$ python3 -q
>>> import numpy as np
>>> np.set_printoptions(suppress=True, linewidth=140)
>>> rd = lambda a: np.round(a, 1) + 0
>>> F = np.load("case5.npy")
>>> print(F)
[[ -3.1  -3.2 -12.3  -0.5  -0.4  -8.7]
 [-13.   11.1  -3.8  15.7   7.8   0.1]
 [  5.6   0.   12.2  -3.9  -2.1   8. ]
 [ -9.2  11.    1.9  14.5   7.    5.2]
 [  3.9  -8.2  -8.2  -7.6  -4.3  -7.7]
 [-12.1   9.7  -5.9  13.6   7.1  -1. ]
 [  9.8  -5.8  10.4  -9.7  -5.1   5.1]
 [ -3.9   1.8  -4.3   4.2   2.1  -1.8]
 [ -6.6   5.7  -0.1   8.3   4.3   2. ]
 [  3.3  -8.8 -12.1  -7.8  -4.5 -10.5]]
>>> out = F / np.sqrt((F ** 2).mean(axis=1, keepdims=True))
>>> print(np.linalg.matrix_rank(out) == np.linalg.matrix_rank(F))
True
>>> print(rd(np.linalg.norm(out, axis=1)))
[2.4 2.4 2.4 2.4 2.4 2.4 2.4 2.4 2.4 2.4]
>>> out = np.c_[F[:, :4] @ np.array([[0, 1, 2, -1], [-3, 2, 0, -3], [-1, 3, 3, 1], [1, 1, 0, 1]]), np.array([2, 5, -3, -2, 4, -4, 0, 3, -5, 5])]
>>> print(rd(out))
[[ 21.4 -46.9 -43.1  -0.1   2. ]
 [-13.8  13.5 -37.4  -8.4   5. ]
 [-16.1  38.3  47.8   2.7  -3. ]
 [-20.4  33.  -12.7  -7.4  -2. ]
 [ 25.2 -44.7 -16.8   4.9   4. ]
 [ -9.6   3.2 -41.9  -9.3  -4. ]
 [ -2.7  19.7  50.8   8.3   0. ]
 [  3.1  -9.  -20.7  -1.6   3. ]
 [ -8.7  12.8 -13.5  -2.3  -5. ]
 [ 30.7 -58.4 -29.7   3.2   5. ]]
>>> print(np.linalg.matrix_rank(np.c_[F, out]))
7
>>> print(rd(np.linalg.norm(out - F @ np.linalg.lstsq(F, out)[0], axis=0)))
[0.  0.  0.  0.  5.1]
>>> print(rd(np.linalg.lstsq(F, out[:, 0])[0]))
[ 0. -3. -1.  1.  0.  0.]
>>> print(np.linalg.matrix_rank(out))
5
>>> x0 = np.array([2, 3, 0, 1, 1, 0])
>>> h = np.maximum(F @ x0, 0)
>>> print(rd(h))
[ 0.  30.8  5.2 36.1  0.  25.6  0.   3.9 16.5  0. ]
>>> print(rd(np.maximum(F @ (3 * x0), 0)))
[  0.   92.4  15.6 108.3   0.   76.8   0.   11.7  49.5   0. ]
>>> print(rd(np.tanh(F @ x0)))
[-1.  1.  1.  1. -1.  1. -1.  1.  1. -1.]
>>> print(np.flatnonzero(h > 1e-9))
[1 2 3 5 7 8]
>>> print(F * (h > 1e-9)[:, None])
[[ -0.   -0.   -0.   -0.   -0.   -0. ]
 [-13.   11.1  -3.8  15.7   7.8   0.1]
 [  5.6   0.   12.2  -3.9  -2.1   8. ]
 [ -9.2  11.    1.9  14.5   7.    5.2]
 [  0.   -0.   -0.   -0.   -0.   -0. ]
 [-12.1   9.7  -5.9  13.6   7.1  -1. ]
 [  0.   -0.    0.   -0.   -0.    0. ]
 [ -3.9   1.8  -4.3   4.2   2.1  -1.8]
 [ -6.6   5.7  -0.1   8.3   4.3   2. ]
 [  0.   -0.   -0.   -0.   -0.   -0. ]]
>>> feats = np.load("w.npy")
>>> print(rd(feats))
[[  0.    5.   -1.8  -4.1   5.8  -1.5]
 [ -9.9   0.7   7.4   2.8  -4.2   2.1]
 [ -1.9  -2.3  -4.8  -4.4   1.9   1.5]
 [  3.2  -8.    2.7  -5.   -3.1   2.8]
 [ -1.4   2.   -2.9  -2.7  -7.4   1.9]
 [ -0.4  -4.1  -0.9  -4.7  -3.7   2.4]
 [  5.    5.5   5.5  -5.5  -2.    0.9]
 [ -5.1   2.7  -4.2   5.6  -3.6   0.6]
 [ -0.5   1.   -3.5  -1.9  -1.4  -2.1]
 [ -2.    1.1  -0.5   0.   -4.1   4.5]
 [  0.   -2.   -0.7   2.4   5.7  -0.8]
 [  0.6   3.   -2.5   5.1  -3.   -1.7]
 [ -1.7   0.7   1.7  -1.3   5.2   2.4]
 [  0.3   1.6  -0.9  -1.8  -1.2   2.1]
 [  5.5  -4.8  -3.9  -4.8  -0.3   0.4]
 [ -2.4   4.8   4.7   1.6  -2.1  -2.6]
 [ -3.5   3.5  -5.    1.    2.4   2.1]
 [ -5.    8.    4.7  -2.1  -0.5   3.9]
 [ -2.8  -1.5  -0.8  -0.8  -2.2   8.3]
 [ -5.1   0.8 -10.2   0.2   3.7   2.2]
 [ -3.7   0.4  -4.4  -7.4   0.3   5.5]
 [  1.4  -2.1  -5.   -4.4   1.6   7. ]
 [ -0.1  -3.5  -2.9   7.8   0.3   0.8]
 [ -1.8  -3.    1.3  -1.6  -5.9   1.3]
 [  3.1   2.8 -10.2  -0.6   2.3   2. ]
 [ -1.5  -0.4   1.4  -1.8   1.2   4.2]]
>>> idx = feats[:, 5] > np.median(feats[:, 5])
>>> r0 = feats[idx].mean(axis=0) - feats[~idx].mean(axis=0)
>>> print(rd((((feats - feats.mean(axis=0)) @ r0 > 0) == idx).mean()))
0.8
>>> print(rd(r0))
[-2.5 -0.8  1.3 -1.7  0.4  3.8]
>>> print(idx.astype(int))
[0 1 0 1 0 1 0 0 0 1 0 0 1 1 0 0 1 1 1 1 1 1 0 0 0 1]
>>> print(((feats - feats.mean(axis=0)) @ r0 > 0).astype(int))
[0 1 1 1 0 1 0 0 0 1 0 0 1 0 0 0 0 1 1 0 1 1 0 1 0 1]
>>> D = np.linalg.norm(feats[:, None] - feats[None], axis=-1)
>>> print(D.shape)
(26, 26)
>>> print(rd(D[25]))
[10.  12.7  7.6 10.7 10.2  7.5 11.3 12.   8.5  6.1  8.6 11.5  4.6  4.8 11.1 10.4  8.6  9.8  6.  12.8  8.5  8.2 11.7  8.1 13.2  0. ]
>>> print(rd(D[:5, :5]))
[[ 0.  19.   9.5 17.3 14.1]
 [19.   0.  17.7 18.2 14.9]
 [ 9.5 17.7  0.  11.9 10.6]
 [17.3 18.2 11.9  0.  13.3]
 [14.1 14.9 10.6 13.3  0. ]]
>>> hat = feats @ np.linalg.solve(feats.T @ feats, feats.T)
>>> print(rd(np.linalg.eigvalsh(hat)))
[0. 0. 0. 0. 0. 0. 0. 0. 0. 0. 0. 0. 0. 0. 0. 0. 0. 0. 0. 0. 1. 1. 1. 1. 1. 1.]
>>> print(rd(np.diag(hat)))
[0.3 0.4 0.2 0.3 0.3 0.2 0.4 0.2 0.1 0.1 0.2 0.2 0.2 0.  0.2 0.1 0.1 0.3 0.3 0.3 0.3 0.3 0.3 0.2 0.3 0.1]
>>> print(rd(hat @ feats[:, 4]))
[ 5.8 -4.2  1.9 -3.1 -7.4 -3.7 -2.  -3.6 -1.4 -4.1  5.7 -3.   5.2 -1.2 -0.3 -2.1  2.4 -0.5 -2.2  3.7  0.3  1.6  0.3 -5.9  2.3  1.2]
>>> J = np.load("out15.npy")
>>> print(J)
[[2 2 1 1 2 2]
 [2 2 2 1 1 2]
 [2 2 2 2 1 1]
 [1 2 2 2 2 1]
 [1 1 2 2 2 2]
 [2 1 1 2 2 2]]
>>> # looks like rank 5
>>> rng = np.random.default_rng(57745)
>>> idx = rng.permutation(6)
>>> print(idx)
[4 5 1 0 3 2]
>>> out = J[idx][:, idx]
>>> print(np.diag(out))
[2 2 2 2 2 2]
>>> print(np.trace(out))
12
>>> print(np.allclose(out, J))
False
>>> print(rd(np.sort(np.abs(np.linalg.eigvals(out)))))
[ 0.   1.   1.   1.7  1.7 10. ]
>>> print(np.linalg.cond(J) > 100)
True
>>> print(np.linalg.matrix_rank(J, rtol=0.1))
3
>>> print(np.argsort(-np.linalg.norm(J, axis=0).round(6), kind="stable")[:3])
[0 1 2]
>>> print(rd(np.linalg.norm(J, 2) / np.linalg.norm(J)))
1.0
>>> th = np.radians(30)
>>> R = np.eye(6)
>>> R[3, 3] = R[2, 2] = np.cos(th)
>>> R[3, 2], R[2, 3] = -np.sin(th), np.sin(th)
>>> print(rd(R))
[[ 1.   0.   0.   0.   0.   0. ]
 [ 0.   1.   0.   0.   0.   0. ]
 [ 0.   0.   0.9  0.5  0.   0. ]
 [ 0.   0.  -0.5  0.9  0.   0. ]
 [ 0.   0.   0.   0.   1.   0. ]
 [ 0.   0.   0.   0.   0.   1. ]]
>>> out = J @ R.T
>>> print(rd(np.linalg.svd(J, compute_uv=False)), rd(np.linalg.svd(out, compute_uv=False)))
[10.   1.7  1.7  1.   1.   0. ] [10.   1.7  1.7  1.   1.   0. ]
>>> out = J + rng.integers(-2, 3, (6, 5)) @ rng.integers(-2, 3, (5, 6))
>>> print(out)
[[ 6  0 -1  0  1  4]
 [11 -6  2 -1  3  4]
 [-2  2  4 -2  3  7]
 [ 3  0  4 -1 -1 -9]
 [ 1 -3  3  1  3  7]
 [ 3  1 -1  3 -4 -4]]
>>> print(out - J)
[[  4  -2  -2  -1  -1   2]
 [  9  -8   0  -2   2   2]
 [ -4   0   2  -4   2   6]
 [  2  -2   2  -3  -3 -10]
 [  0  -4   1  -1   1   5]
 [  1   0  -2   1  -6  -6]]
>>> print(np.abs(out - J).sum(axis=1))
[12 23 18 22 12 16]
>>> print(rd(np.linalg.svd(out - J, compute_uv=False)))
[15.8 13.9  6.8  4.3  2.5  0. ]
>>> print(np.linalg.matrix_rank(out - J, tol=1e-8))
5
>>> print(np.trace(out))
2
>>> print((out + out.T) / 2)
[[ 6.   5.5 -1.5  1.5  1.   3.5]
 [ 5.5 -6.   2.  -0.5  0.   2.5]
 [-1.5  2.   4.   1.   3.   3. ]
 [ 1.5 -0.5  1.  -1.   0.  -3. ]
 [ 1.   0.   3.   0.   3.   1.5]
 [ 3.5  2.5  3.  -3.   1.5 -4. ]]
>>> print(rd(np.linalg.det(out)))
-16516.0
>>> print(np.allclose(out, out.T))
False
>>> print(np.linalg.matrix_power(out, 2))
[[ 51  -1 -11  15 -10   8]
 [  8  35 -14  18  -7  48]
 [ 20  -6  16  16  -1  39]
 [-21   2  15 -35  49  78]
 [ -6  22  11  20 -19  -3]
 [ 24   0  -1 -18   4 -30]]
>>> print(rd(np.sort(np.abs(np.linalg.eigvals(out)))))
[1.3 5.6 6.1 6.3 7.7 7.7]
>>> print(rd(np.abs(np.linalg.eigvals(out)).max()))
7.7
>>> X = np.loadtxt("layer18.csv", delimiter=",")
>>> print(X)
[[-4.9  2.9 -2.  -2.1 -7.6 -0.8 -0.7]
 [-4.8  5.  -0.5 -6.3 -0.3  3.1 -1.7]
 [-6.6  0.2 -1.8  0.5 -2.1  4.7 -5.2]
 [ 5.5 -3.8  0.  -2.   0.8 -7.1 -0.4]
 [ 3.  -0.8 -1.8 -2.9 -7.1  5.1 -1.4]
 [-3.3  1.1 -2.7 -3.3  5.2  6.5  1. ]
 [ 3.6  1.2  2.3 -5.  -1.  -5.4  4.9]
 [ 0.8 -6.5  0.7 -4.  -0.8  1.7 -6.1]
 [ 1.6  1.4 -3.6 -2.7  3.  -4.9  6.5]
 [ 2.8  6.6  2.5  1.8 -2.6 -5.1  2.4]
 [ 0.1  2.2 -1.8 -1.3  9.1  0.  -2.8]
 [-0.1 -5.7  1.8 -0.2 -4.7  6.4 -0.8]
 [-1.2 -0.1 -1.1 -7.3  4.5 -4.6  1.6]
 [ 1.7 -6.4 -6.3  2.8  0.4 -2.1  2.2]
 [ 6.5 -4.8 -1.9  3.9 -2.7 -1.  -2.7]]
>>> hat = X @ np.linalg.solve(X.T @ X, X.T)
>>> print(np.linalg.matrix_rank(np.eye(15) - hat))
8
>>> print(rd(hat @ X[:, 0]))
[-4.9 -4.8 -6.6  5.5  3.  -3.3  3.6  0.8  1.6  2.8  0.1 -0.1 -1.2  1.7  6.5]
>>> print(rd(np.diag(hat)))
[0.6 0.4 0.4 0.4 0.7 0.5 0.4 0.5 0.4 0.4 0.5 0.5 0.4 0.6 0.4]
>>> left, sig, Vh = np.linalg.svd(J)
>>> print(np.argmax(sig[:-1] / (sig[1:] + 1e-6)) + 1)
5
>>> print(rd(sig))
[10.   1.7  1.7  1.   1.   0. ]
>>> out = left[:, :5] @ np.diag(sig[:5]) @ Vh[:5]
>>> print(rd(np.linalg.norm(J - out) / np.linalg.norm(J)))
0.0
>>> print(np.linalg.matrix_rank(J, rtol=0.05))
5
>>> print(np.linalg.matrix_rank(out))
5
>>> print(rd(np.abs(J - out).max()))
0.0
>>> th = np.radians(15)
>>> R = np.eye(7)
>>> R[2, 2] = R[1, 1] = np.cos(th)
>>> R[2, 1], R[1, 2] = -np.sin(th), np.sin(th)
>>> print(rd(R))
[[ 1.   0.   0.   0.   0.   0.   0. ]
 [ 0.   1.   0.3  0.   0.   0.   0. ]
 [ 0.  -0.3  1.   0.   0.   0.   0. ]
 [ 0.   0.   0.   1.   0.   0.   0. ]
 [ 0.   0.   0.   0.   1.   0.   0. ]
 [ 0.   0.   0.   0.   0.   1.   0. ]
 [ 0.   0.   0.   0.   0.   0.   1. ]]
>>> out = X @ R.T
>>> print(rd(np.linalg.det(R)), rd(np.trace(R)))
1.0 6.9
>>> print(rd(np.linalg.svd(X, compute_uv=False)), rd(np.linalg.svd(out, compute_uv=False)))
[21.8 19.3 15.9 13.  10.2  8.9  6.9] [21.8 19.3 15.9 13.  10.2  8.9  6.9]
>>> Ac = (X - X.mean(axis=0)) / X.std(axis=0)
>>> print(np.argwhere(np.abs(Ac) > 2))
[[ 8  6]
 [10  4]
 [13  2]]
>>> print(rd(Ac.std(axis=0)))
[1. 1. 1. 1. 1. 1. 1.]
>>> b = np.linalg.lstsq(np.delete(Ac, 6, axis=1), Ac[:, 6])[0]
>>> print(np.abs(b).argmax())
1
>>> idx = X[:, 6] > np.median(X[:, 6])
>>> r0 = X[idx].mean(axis=0) - X[~idx].mean(axis=0)
>>> print(np.argsort(-np.abs(r0).round(6), kind="stable"))
[5 6 4 0 1 3 2]
>>> print(idx.astype(int))
[0 0 0 1 0 1 1 0 1 1 0 0 1 1 0]
>>> print(rd(r0))
[ 2.3  0.9 -0.4 -0.7  3.5 -5.6  5.3]
>>> A = np.load("a.npy")
>>> print(A)
[[-22   4   5   5   0   2   0  -8  -8   5  -6]
 [  4 -14  -4   3  -4  -3   3   6   6  -6   5]
 [ -2   1 -26  -6   1  -7  -3   9   8  -9  -2]
 [  6   9   6 -14  -8   8  -9   5   3  -9  -8]
 [ -9  -3  -9   0 -12   0  -4  -6  -1  -4  -3]
 [  6  -9  -9   1  -8  11   8  -2  -3  -3   4]
 [ -2   4  -3   2   9   8  26  -7  -6   0   3]
 [  9   8  -9  -5   4  -4  -5  27  -8  -8   4]
 [ -1  -5   7   6   0  -9   7  -9   8  -2   1]
 [ -1   8   2   6   0  -1  -3   0  -2  35  -9]
 [ -3   3   8  -4  -3  -8  -9  -1   5  -6 -18]]
>>> T = np.stack([A, 3 * A, A[::-1]])
>>> print(np.linalg.matrix_rank(T))
[11 11 11]
>>> print(rd(np.linalg.norm(T, axis=(1, 2))))
[ 91.4 274.2  91.4]
>>> print((T @ A.T).shape)
(3, 11, 11)
>>> print(T.sum(axis=0))
[[-91  19  28  16  -3   0  -9 -33 -27  14 -42]
 [ 15 -48 -14  18 -16 -13   9  24  22  11  11]
 [ -9  -1 -97 -18   4 -37  -5  27  40 -38  -7]
 [ 33  44  15 -61 -28  28 -41  47   4 -44 -28]
 [-38  -8 -39   2 -39   8  10 -31 -10 -16  -9]
 [ 30 -45 -45   5 -40  55  40 -10 -15 -15  20]
 [-17  13 -21   8  24  32 100 -34 -25  -4   9]
 [ 42  41 -30 -34   8  -8 -29 113 -29 -41   8]
 [ -6 -19   2  18   1 -43  25 -27  40 -17   2]
 [  0  18   4  27  -4  -7  -9   6  -2 134 -31]
 [-34  16  37 -11 -12 -30 -36 -12  12 -19 -78]]
>>> print(np.linalg.matrix_rank(T.reshape(3, -1)))
2
>>> print(T.shape)
(3, 11, 11)
>>> K = np.array([[3, 4, 5, 6, 7, 8, 9, 10, 11, 12, 13],
...     [14, 15, 16, 17, 18, 19, 20, 21, 22, 23, 24],
...     [25, 26, 27, 28, 29, 30, 31, 32, 33, 34, 35],
...     [36, 37, 38, 39, 40, 41, 42, 43, 44, 45, 46]])
>>> # null space of dimension 9
>>> print(rd(np.linalg.norm(K, 2)))
182.8
>>> print(np.linalg.norm(K, axis=1).argmax())
3
>>> print(rd(np.linalg.norm(K, "nuc")))
192.2
>>> print(rd(np.linalg.norm(K, axis=1)))
[ 28.5  63.9 100.  136.4]
>>> print(rd(np.linalg.norm(K, axis=0)))
[46.1 47.8 49.5 51.3 53.  54.8 56.6 58.4 60.2 62.1 63.9]
>>> print(rd(np.linalg.norm(K) ** 2 / np.linalg.norm(K, 2) ** 2))
1.0
>>> print(K[3] @ K[1])
8679
>>> print(rd(np.linalg.norm(K, 1)), rd(np.linalg.norm(K, np.inf)))
118.0 451.0
>>> left, sig, Vh = np.linalg.svd(K)
>>> print(np.argmax(sig[:-1] / (sig[1:] + 1e-6)) + 1)
2
>>> out = left[:, :2] @ np.diag(sig[:2]) @ Vh[:2]
>>> print(np.linalg.matrix_rank(out))
2
>>> print(rd(np.linalg.norm(K - out) / np.linalg.norm(K)))
0.0
>>> print(rd(np.abs(K - out).max()))
0.0
>>> print(rd(np.linalg.norm(K - out, 2)), rd(sig[2]))
0.0 0.0
>>> hat = F @ np.linalg.solve(F.T @ F, F.T)
>>> print(rd(hat @ F[:, 0]))
[ -3.1 -13.    5.6  -9.2   3.9 -12.1   9.8  -3.9  -6.6   3.3]
>>> print(np.allclose(hat @ hat, hat))
True
>>> print(rd(hat))
[[ 0.6 -0.1  0.1 -0.1  0.2  0.2 -0.1  0.1  0.2  0.2]
 [-0.1  0.9 -0.1  0.   0.1  0.1  0.  -0.1  0.1  0. ]
 [ 0.1 -0.1  0.8  0.1 -0.1  0.1  0.2 -0.2  0.   0. ]
 [-0.1  0.   0.1  0.9  0.   0.   0.   0.2  0.   0.1]
 [ 0.2  0.1 -0.1  0.   0.4 -0.2  0.2  0.1  0.   0.3]
 [ 0.2  0.1  0.1  0.  -0.2  0.5 -0.4  0.   0.1 -0.1]
 [-0.1  0.   0.2  0.   0.2 -0.4  0.5  0.   0.2 -0.1]
 [ 0.1 -0.1 -0.2  0.2  0.1  0.   0.   0.2  0.2  0. ]
 [ 0.2  0.1  0.   0.   0.   0.1  0.2  0.2  0.6 -0.3]
 [ 0.2  0.   0.   0.1  0.3 -0.1 -0.1  0.  -0.3  0.6]]
>>> print(rd(np.linalg.eigvalsh(hat)))
[0. 0. 0. 0. 1. 1. 1. 1. 1. 1.]
>>> print(rd(np.diag(hat)))
[0.6 0.9 0.8 0.9 0.4 0.5 0.5 0.2 0.6 0.6]
